% python3 -q
>>> import numpy as np
>>> np.set_printoptions(precision=3, suppress=True, linewidth=140)
>>> def tidy(a):
...     return np.round(a, 3) + 0
... 
>>> K = np.load("case4.npy")
>>> print(K)
[[-1.  0.  0. -2. -2. -2.  0.  0.  0.  0. -2.]
 [ 0. -1. -2.  0.  0.  0. -2. -2. -2. -2.  0.]
 [ 0. -2. -1.  0.  0.  0. -2. -2. -2. -2.  0.]
 [-2.  0.  0. -1. -2. -2.  0.  0.  0.  0. -2.]
 [-2.  0.  0. -2. -1. -2.  0.  0.  0.  0. -2.]
 [-2.  0.  0. -2. -2. -1.  0.  0.  0.  0. -2.]
 [ 0. -2. -2.  0.  0.  0. -1. -2. -2. -2.  0.]
 [ 0. -2. -2.  0.  0.  0. -2. -1. -2. -2.  0.]
 [ 0. -2. -2.  0.  0.  0. -2. -2. -1. -2.  0.]
 [ 0. -2. -2.  0.  0.  0. -2. -2. -2. -1.  0.]
 [-2.  0.  0. -2. -2. -2.  0.  0.  0.  0. -1.]]
>>> # 2 blocks once reordered
>>> f = np.array([2, 0])
>>> print(np.array([np.convolve(row, f, "same") for row in K]))
[[-2.  0.  0. -4. -4. -4.  0.  0.  0.  0. -4.]
 [ 0. -2. -4.  0.  0.  0. -4. -4. -4. -4.  0.]
 [ 0. -4. -2.  0.  0.  0. -4. -4. -4. -4.  0.]
 [-4.  0.  0. -2. -4. -4.  0.  0.  0.  0. -4.]
 [-4.  0.  0. -4. -2. -4.  0.  0.  0.  0. -4.]
 [-4.  0.  0. -4. -4. -2.  0.  0.  0.  0. -4.]
 [ 0. -4. -4.  0.  0.  0. -2. -4. -4. -4.  0.]
 [ 0. -4. -4.  0.  0.  0. -4. -2. -4. -4.  0.]
 [ 0. -4. -4.  0.  0.  0. -4. -4. -2. -4.  0.]
 [ 0. -4. -4.  0.  0.  0. -4. -4. -4. -2.  0.]
 [-4.  0.  0. -4. -4. -4.  0.  0.  0.  0. -2.]]
>>> print(np.correlate(K[0], K[3], "full"))
[ 2.  0.  0.  4.  4.  6.  2.  1.  4.  8. 16.  6.  2.  4.  4.  8.  4.  2.  0.  0.  4.]
>>> print(np.convolve(K[0], f))
[-2.  0.  0. -4. -4. -4.  0.  0.  0.  0. -4.  0.]
>>> rng = np.random.default_rng(1581)
>>> labels = rng.permutation(11)
>>> print(labels)
[ 6  9  0 10  8  1  5  4  2  7  3]
>>> other = K[labels][:, labels]
>>> print(np.allclose(other, K))
False
>>> print(tidy(np.linalg.det(other)), tidy(np.linalg.det(K[labels])))
99.0 -99.0
>>> print(tidy(np.sort(np.abs(np.linalg.eigvals(other)))))
[ 1.  1.  1.  1.  1.  1.  1.  1.  1.  9. 11.]
>>> print(np.trace(other))
-11.0
